$ python3 -q
>>> import numpy as np
>>> np.set_printoptions(precision=2, suppress=True, linewidth=200, legacy="1.25")
>>> E = np.load("block16.npy")
>>> E
array([[0.96, 0.19],
       [0.19, 0.04]])
>>> Uu, sig, VT = np.linalg.svd(E)
>>> V = VT[:(sig > 1e-8).sum()]
>>> rng = np.random.default_rng(56569)
>>> vec = E[0] + -3 * E[1] + rng.integers(2) * np.eye(2)[0]
>>> vec
array([0.38, 0.08])
>>> np.linalg.matrix_rank(np.vstack([E, vec]))
1
>>> np.round(np.linalg.norm(vec - V.T @ V @ vec), 2)
0.0
>>> np.diag(V.T @ V)
array([0.96, 0.04])
>>> round(float(np.trace(np.linalg.pinv(E) @ E)), 2)
1.0
>>> np.unique(E.round(6), axis=0).shape
(2, 2)
>>> np.linalg.lstsq(E[:-1].T, E[-1])[2]
1
>>> np.abs(np.diag(np.linalg.qr(E)[1])) > 1e-9
array([ True, False])
>>> E @ np.linalg.pinv(E) @ E
array([[0.96, 0.19],
       [0.19, 0.04]])
>>> Uu, sig, VT = np.linalg.svd(E)
>>> np.argmax(sig[:-1] / (sig[1:] + 1e-6)) + 1
1
>>> sig.round(2) + 0
array([1., 0.])
>>> other = Uu[:, :1] @ np.diag(sig[:1]) @ VT[:1]
>>> round(np.linalg.norm(E - other, 2), 2), round(float(sig[1]), 2)
(0.0, 0.0)
>>> np.round(np.linalg.norm(E - other) / np.linalg.norm(E), 2)
0.0
>>> np.linalg.matrix_rank(E, rtol=0.05)
1
>>> mat = np.load("arr.npy")
>>> mat
array([[0, 3, 2, 1, 1],
       [0, 0, 2, 0, 1],
       [0, 0, 3, 3, 0],
       [0, 0, 0, 0, 0],
       [0, 0, 0, 0, 1]])
>>> # rank 4
>>> r = np.linalg.matrix_rank(mat)
>>> r
4
>>> N = np.linalg.svd(mat)[2][r:].T
>>> [int(np.linalg.matrix_rank(mat[:, :j + 1])) for j in range(5)]
[0, 1, 2, 3, 4]
>>> [int(np.linalg.matrix_rank(np.delete(mat, i, axis=0))) for i in range(5)]
[3, 3, 3, 4, 3]
>>> np.allclose(mat @ N, 0)
True
>>> N.shape
(5, 1)
>>> N @ N.T
array([[1., 0., 0., 0., 0.],
       [0., 0., 0., 0., 0.],
       [0., 0., 0., 0., 0.],
       [0., 0., 0., 0., 0.],
       [0., 0., 0., 0., 0.]])
>>> np.abs(mat).max()
3
>>> np.round(np.linalg.norm(mat), 2)
6.24
>>> np.linalg.rank(mat)
Traceback (most recent call last):
  File "<python-input-37>", line 1, in <module>
    np.linalg.rank(mat)
    ^^^^^^^^^^^^^^
AttributeError: module 'numpy.linalg' has no attribute 'rank'
>>> mat.shape
(5, 5)
>>> np.unravel_index(np.abs(mat).argmax(), mat.shape)
(0, 1)
>>> mat - mat[0]
array([[ 0,  0,  0,  0,  0],
       [ 0, -3,  0, -1,  0],
       [ 0, -3,  1,  2, -1],
       [ 0, -3, -2, -1, -1],
       [ 0, -3, -2, -1,  0]])
